% ipython --no-banner

In [1]: import numpy as np

In [2]: np.set_printoptions(precision=3, suppress=True, linewidth=120)

In [3]: E = np.load("block12.npy")

In [4]: E
Out[4]: 
array([[8.02, 7.  , 9.  , 4.  ],
       [6.  , 4.02, 8.  , 9.  ],
       [4.  , 6.  , 8.02, 9.  ],
       [8.  , 7.  , 9.  , 4.02]])

In [5]: round(float(np.linalg.norm(E, 2) / np.linalg.norm(E)), 3)
Out[5]: 0.974

In [6]: P = np.triu(np.array([[8, 0, 2, 7], [0, 1, -3, -9], [4, -9, 4, -6], [4, -9, -1, -2]]), 1) + np.eye(4)

In [7]: Y = P @ E @ np.linalg.inv(P)

In [8]: np.round(np.trace(Y), 3), np.trace(E)
Out[8]: (np.float64(24.08), np.float64(24.08))

In [9]: np.round(np.linalg.det(Y), 3)
Out[9]: np.float64(0.723)

In [10]: Y
Out[10]: 
array([[   72.02,    68.  ,   148.  ,  1046.  ],
       [  -78.  ,   -76.98,  -172.  , -1233.  ],
       [  -44.  ,   -36.  ,   -65.98,  -427.  ],
       [    8.  ,     7.  ,    14.  ,    95.02]])

In [11]: U, sigma, VT = np.linalg.svd(E)

In [12]: sigma
Out[12]: array([27.792,  6.217,  1.975,  0.002])

In [13]: Y = U[:, :3] @ np.diag(sigma[:3]) @ VT[:3]

In [14]: Y
Out[14]: 
array([[8.019, 6.999, 9.001, 4.   ],
       [6.   , 4.02 , 8.   , 9.   ],
       [4.   , 6.   , 8.02 , 9.   ],
       [8.001, 7.001, 8.999, 4.02 ]])

In [15]: round(float(np.linalg.norm(E - Y) / np.linalg.norm(E)), 3)
Out[15]: 0.0

In [16]: M = np.load("w.npy")

In [17]: M
Out[17]: 
array([[ 3, -3, -2, -1, -3,  5,  4,  2,  1, -4],
       [ 0,  3,  0,  1,  5,  0,  4,  4,  2,  0],
       [ 0,  0, -1,  4, -1, -4,  0,  5,  5,  1],
       [ 0,  0,  0, -5,  1, -3, -1,  1,  5, -3],
       [ 0,  0,  0,  0,  0,  4,  0,  4, -1,  5],
       [ 0,  0,  0,  0,  0, -3, -4,  0,  1,  2],
       [ 0,  0,  0,  0,  0,  0,  0,  4, -3,  4],
       [ 0,  0,  0,  0,  0,  0,  0, -1,  4,  4],
       [ 0,  0,  0,  0,  0,  0,  0,  0,  3, -1],
       [ 0,  0,  0,  0,  0,  0,  0,  0,  0, -1]])

In [18]: r0, v = M[6], M[8]

In [19]: r0 @ r0
Out[19]: np.int64(41)

In [20]: pr = (r0 @ v) / (r0 @ r0) * r0

In [21]: np.linalg.matrix_rank(np.outer(r0, v))
Out[21]: np.int64(1)

In [22]: np.outer(r0, v)
Out[22]: 
array([[ 0,  0,  0,  0,  0,  0,  0,  0,  0,  0],
       [ 0,  0,  0,  0,  0,  0,  0,  0,  0,  0],
       [ 0,  0,  0,  0,  0,  0,  0,  0,  0,  0],
       [ 0,  0,  0,  0,  0,  0,  0,  0,  0,  0],
       [ 0,  0,  0,  0,  0,  0,  0,  0,  0,  0],
       [ 0,  0,  0,  0,  0,  0,  0,  0,  0,  0],
       [ 0,  0,  0,  0,  0,  0,  0,  0,  0,  0],
       [ 0,  0,  0,  0,  0,  0,  0,  0, 12, -4],
       [ 0,  0,  0,  0,  0,  0,  0,  0, -9,  3],
       [ 0,  0,  0,  0,  0,  0,  0,  0, 12, -4]])

In [23]: v - pr
Out[23]: array([0.   , 0.   , 0.   , 0.   , 0.   , 0.   , 0.   , 1.268, 2.049, 0.268])

In [24]: np.abs(np.diag(np.linalg.qr(M)[1])) > 1e-9
Out[24]: array([ True,  True,  True,  True, False,  True, False,  True,  True,  True])

In [25]: np.allclose(M[:-1].T @ np.linalg.lstsq(M[:-1].T, M[-1])[0], M[-1])
Out[25]: True

In [26]: round(float(np.trace(np.linalg.pinv(M) @ M)), 3)
Out[26]: 9.0

In [27]: np.linalg.lstsq(M[:-1].T, M[-1])[2]
Out[27]: np.int32(9)

In [28]: np.round(M @ np.linalg.pinv(M) @ M, 3) + 0
Out[28]: 
array([[ 3., -3., -2., -1., -3.,  5.,  4.,  2.,  1., -4.],
       [ 0.,  3.,  0.,  1.,  5.,  0.,  4.,  4.,  2.,  0.],
       [ 0.,  0., -1.,  4., -1., -4.,  0.,  5.,  5.,  1.],
       [ 0.,  0.,  0., -5.,  1., -3., -1.,  1.,  5., -3.],
       [ 0.,  0.,  0.,  0.,  0.,  4.,  0.,  4., -1.,  5.],
       [ 0.,  0.,  0.,  0.,  0., -3., -4.,  0.,  1.,  2.],
       [ 0.,  0.,  0.,  0.,  0.,  0.,  0.,  4., -3.,  4.],
       [ 0.,  0.,  0.,  0.,  0.,  0.,  0., -1.,  4.,  4.],
       [ 0.,  0.,  0.,  0.,  0.,  0.,  0.,  0.,  3., -1.],
       [ 0.,  0.,  0.,  0.,  0.,  0.,  0.,  0.,  0., -1.]])

In [29]: np.unique(M.round(6), axis=0).shape
Out[29]: (10, 10)

In [30]: M @ M
Out[30]: 
array([[  9, -18,  -4,  -9, -23,  -1, -19, -15, -11,  11],
       [  0,   9,   0,  -2,  16,  17,  11,  45,  16,  52],
       [  0,   0,   1, -24,   5,   0,  12, -10,  47, -12],
       [  0,   0,   0,  25,  -5,  28,  17,  -6,  -7,  12],
       [  0,   0,   0,   0,   0, -12, -16,  -4,  17,  20],
       [  0,   0,   0,   0,   0,   9,  12, -16,  12, -25],
       [  0,   0,   0,   0,   0,   0,   0,  -4,   7,  15],
       [  0,   0,   0,   0,   0,   0,   0,   1,   8, -12],
       [  0,   0,   0,   0,   0,   0,   0,   0,   9,  -2],
       [  0,   0,   0,   0,   0,   0,   0,   0,   0,   1]])

In [31]: np.prod(np.diag(M)), np.round(np.linalg.det(M), 3)
Out[31]: (np.int64(0), np.float64(0.0))

In [32]: np.linalg.matrix_rank(M - M[0, 0] * np.eye(10))
Out[32]: np.int64(9)

In [33]: np.sort(np.linalg.eigvals(M))
Out[33]: array([-5., -3., -1., -1., -1.,  0.,  0.,  3.,  3.,  3.])

In [34]: U, sigma, VT = np.linalg.svd(M)

In [35]: np.argmax(sigma[:-1] / (sigma[1:] + 1e-6)) + 1
Out[35]: np.int64(9)

In [36]: Y = U[:, :9] @ np.diag(sigma[:9]) @ VT[:9]

In [37]: np.linalg.matrix_rank(M, rtol=0.05)
Out[37]: np.int64(8)

In [38]: Y.round(3) + 0
Out[38]: 
array([[ 3., -3., -2., -1., -3.,  5.,  4.,  2.,  1., -4.],
       [ 0.,  3.,  0.,  1.,  5.,  0.,  4.,  4.,  2.,  0.],
       [ 0.,  0., -1.,  4., -1., -4.,  0.,  5.,  5.,  1.],
       [ 0.,  0.,  0., -5.,  1., -3., -1.,  1.,  5., -3.],
       [ 0.,  0.,  0.,  0.,  0.,  4.,  0.,  4., -1.,  5.],
       [ 0.,  0.,  0.,  0.,  0., -3., -4.,  0.,  1.,  2.],
       [ 0.,  0.,  0.,  0.,  0.,  0.,  0.,  4., -3.,  4.],
       [ 0.,  0.,  0.,  0.,  0.,  0.,  0., -1.,  4.,  4.],
       [ 0.,  0.,  0.,  0.,  0.,  0.,  0.,  0.,  3., -1.],
       [ 0.,  0.,  0.,  0.,  0.,  0.,  0.,  0.,  0., -1.]])

In [39]: X = np.load("mat.npy")

In [40]: X
Out[40]: 
array([[  4,   4,  -1,  -3,  -2,  -3,  -9,   0,  -3,  -4,   6],
       [ -5,   7,  -9,  -5, -10,  -4,  -4,  -5,   6,  -9,  -3],
       [ -5,  -2,  -5,  -6,  -9,  -1,  -5,  -1,  12,  -4,  -1],
       [ -3,   3,  -6, -14, -16,  -3, -14,  -5,   7,  -1,   3],
       [-12,  -4,  -2, -15, -13,   3,  -6,   1,   5,   8,   8],
       [-10, -12,   2, -24, -20,   0,   1,   5,   3,  15,   3],
       [ -3,  -3,   8, -32, -15,   2,  -8,   9,   3,  23,  -5],
       [ -1,  -1,   6, -40, -13,   0,   1,  12,   0,  14,  -5],
       [ -9,   5,   9, -38,  -4,   8,  -4,  11,   9,  16, -10],
       [-16,  -1,  13, -31,   5,  12,   2,  11,   3,  23,  -8],
       [-14,   5,  22, -29,  14,   6,  -6,  20,  -3,  16, -12],
       [-13,  11,  17, -20,  21,  10,  -9,  12,   1,  20, -21],
       [-20,   4,  20, -12,  25,   4,  -9,   5,  10,  13, -14],
       [-27,   4,  13, -15,  25,  -3,  -5,  -3,   6,  16, -22],
       [-36,   2,  18, -18,  34,   5, -13, -11,   3,   8, -18],
       [-45,   8,  16,  -9,  25,   6, -21,  -8,  -5,  14, -10],
       [-48,   8,  17, -11,  32,  -1, -27,  -2,   0,  11,  -1],
       [-50,   3,  14, -15,  38,   3, -31,   7,   3,  11,   4],
       [-47,   8,   8, -12,  47,  -6, -24,   5,   5,  12,   8],
       [-52,  15,  14,  -7,  52, -12, -17,  12,   9,   4,  16],
       [-48,  24,   7,   2,  52,  -5, -20,  10,  13,   8,  10],
       [-55,  25,   4,  -3,  53,  -2, -12,  16,  15,   2,  16],
       [-47,  22,   4, -11,  44,   0, -17,  25,  23,  11,   7],
       [-45,  15,  11,  -2,  50,   7, -14,  33,  19,  15,   4],
       [-46,  15,  19,  -7,  41,  13, -13,  33,  12,  14,  -1],
       [-45,  13,  12,   0,  50,   8,  -4,  34,   7,  12,   7],
       [-36,  11,  10,  -8,  57,  14, -10,  41,   9,  18,  16],
       [-27,   8,  17, -11,  51,   6, -15,  48,  16,  26,  19],
       [-19,  15,   9,  -5,  48,  13, -17,  57,  12,  23,  26],
       [-11,  15,   6, -12,  57,  12, -16,  63,   8,  26,  34],
       [-10,  10,   3,  -6,  63,  13, -11,  56,   0,  27,  37],
       [ -3,  13,   1,  -7,  68,  11, -10,  49,  -7,  32,  39],
       [ -3,  14,   4,   1,  65,   6, -16,  54,  -8,  35,  40]])

In [41]: cen = X - X.mean(axis=0)

In [42]: U, sigma, VT = np.linalg.svd(cen, full_matrices=False)

In [43]: np.abs(U[:, 0]).argmax()
Out[43]: np.int64(32)

In [44]: round((sigma ** 2).sum() ** 2 / (sigma ** 4).sum(), 3)
Out[44]: np.float64(2.484)

In [45]: VT[0] * np.sign(VT[0, np.abs(VT[0]).argmax()])
Out[45]: array([-0.221,  0.168,  0.047,  0.174,  0.73 ,  0.067, -0.102,  0.463,  0.035,  0.142,  0.325])

In [46]: (np.sign(U[:, 0]) == np.sign(U[0, 0])).astype(int)
Out[46]: array([1, 1, 1, 1, 1, 1, 1, 1, 1, 1, 1, 1, 1, 1, 1, 1, 1, 0, 0, 0, 0, 0, 0, 0, 0, 0, 0, 0, 0, 0, 0, 0, 0])

In [47]: sigma
Out[47]: array([212.138, 134.392,  79.374,  53.006,  43.998,  30.623,  28.351,  22.556,  20.789,  18.895,  11.566])

In [48]: np.abs(VT[-1])
Out[48]: array([0.129, 0.27 , 0.58 , 0.036, 0.059, 0.31 , 0.17 , 0.383, 0.295, 0.058, 0.455])

In [49]: np.linalg.matrix_rank(cen)
Out[49]: np.int64(11)

In [50]: np.searchsorted(np.cumsum(sigma ** 2) / (sigma ** 2).sum(), 0.9) + 1
Out[50]: np.int64(4)

In [51]: cent = X[[30, 25]].astype(float)

In [52]: for _ in range(7):
    ...:     labels = np.linalg.norm(X[:, None] - cent, axis=-1).argmin(axis=1)
    ...:     cent = np.array([X[labels == j].mean(axis=0) for j in range(2)])
    ...: 

In [53]: labels
Out[53]: array([1, 1, 1, 1, 1, 1, 1, 1, 1, 1, 1, 1, 1, 1, 1, 1, 1, 1, 0, 0, 0, 0, 0, 0, 0, 0, 0, 0, 0, 0, 0, 0, 0])

In [54]: np.abs(cent[1] - cent[0]).argmax()
Out[54]: np.int64(4)

In [55]: np.bincount(labels)
Out[55]: array([15, 18])

In [56]: vec = np.array([1, -3, -2, 3, 3, -1, 2, 2, 0, 2, 3])

In [57]: rhs = X @ vec

In [58]: np.round(np.linalg.lstsq(X, rhs)[0], 3) + 0
Out[58]: array([ 1., -3., -2.,  3.,  3., -1.,  2.,  2.,  0.,  2.,  3.])

In [59]: np.round(np.linalg.pinv(X) @ X, 3) + 0
Out[59]: 
array([[1., 0., 0., 0., 0., 0., 0., 0., 0., 0., 0.],
       [0., 1., 0., 0., 0., 0., 0., 0., 0., 0., 0.],
       [0., 0., 1., 0., 0., 0., 0., 0., 0., 0., 0.],
       [0., 0., 0., 1., 0., 0., 0., 0., 0., 0., 0.],
       [0., 0., 0., 0., 1., 0., 0., 0., 0., 0., 0.],
       [0., 0., 0., 0., 0., 1., 0., 0., 0., 0., 0.],
       [0., 0., 0., 0., 0., 0., 1., 0., 0., 0., 0.],
       [0., 0., 0., 0., 0., 0., 0., 1., 0., 0., 0.],
       [0., 0., 0., 0., 0., 0., 0., 0., 1., 0., 0.],
       [0., 0., 0., 0., 0., 0., 0., 0., 0., 1., 0.],
       [0., 0., 0., 0., 0., 0., 0., 0., 0., 0., 1.]])

In [60]: rng = np.random.default_rng(73774)

In [61]: rhs = rhs + 0.1 * rng.normal(size=33)

In [62]: rhs
Out[62]: 
array([ -26.168,  -94.167,  -55.885, -117.994,  -52.976,  -59.169, -119.945, -130.076, -159.901,  -81.064,  -99.899,
       -104.132,  -60.972,  -82.144, -120.98 , -118.868,  -80.872,  -35.188,   34.04 ,   68.155,   58.933,   74.127,
         36.915,  105.012,   25.091,  139.079,  190.027,  204.131,  238.108,  303.056,  366.964,  386.919,  405.063])

In [63]: coef, *_ = np.linalg.lstsq(X, rhs)

In [64]: round(float(np.linalg.norm(rhs - X @ coef)), 3)
Out[64]: 0.474

In [65]: [round(float(np.linalg.norm(np.linalg.solve(X.T @ X + lam * np.eye(11), X.T @ rhs))), 2) for lam in (0, 1, 10, 100)]
Out[65]: [7.34, 7.34, 7.28, 6.89]
